In [1]: import numpy as np

In [2]: from numpy import linalg as LA

In [3]: np.set_printoptions(precision=3, suppress=True, linewidth=160, floatmode="fixed")

In [4]: def rnd(a):
   ...:     return np.round(a, 3) + 0
   ...: 

In [5]: data = np.array([[0, 0, -1], [0, 0, -1], [0, 0, 0], [0, 2, 1], [0, 0, -1], [0, 0, 0]])

In [6]: data
Out[6]: 
array([[ 0,  0, -1],
       [ 0,  0, -1],
       [ 0,  0,  0],
       [ 0,  2,  1],
       [ 0,  0, -1],
       [ 0,  0,  0]])

In [7]: Uu, sigma, vt = LA.svd(data)

In [8]: rnd(sigma)
Out[8]: array([2.449, 1.414, 0.000])

In [9]: np.argmax(sigma[:-1] / (sigma[1:] + 1e-6)) + 1
Out[9]: np.int64(2)

In [10]: out = Uu[:, :2] @ np.diag(sigma[:2]) @ vt[:2]

In [11]: LA.matrix_rank(data, rtol=0.05)
Out[11]: np.int64(2)

In [12]: rnd(np.abs(data - out).max())
Out[12]: np.float64(0.0)

In [13]: X = np.load("dump.npy")

In [14]: X
Out[14]: 
array([[ 0.700,  1.600, -0.900,  0.100, -0.600],
       [-0.100, -0.200, -1.000,  0.800, -2.400],
       [ 0.304,  1.505, -0.993,  0.171, -0.652],
       [ 0.300,  1.900, -0.400,  0.200,  0.600]])

In [15]: rnd(LA.norm(X, 2))
Out[15]: np.float64(3.442)

In [16]: rnd(LA.norm(X, axis=0))
Out[16]: array([0.826, 2.911, 1.719, 0.848, 2.628])

In [17]: print(rnd(LA.norm(X[0], 1)), rnd(LA.norm(X[0], np.inf)))
3.9 1.6

In [18]: rnd(LA.norm(X[0] - X[1]))
Out[18]: np.float64(2.76)

In [19]: rnd(LA.norm(X, 1)), rnd(LA.norm(X, np.inf))
Out[19]: (np.float64(5.205), np.float64(4.5))

In [20]: rnd(LA.norm(X, "nuc"))
Out[20]: np.float64(6.869)
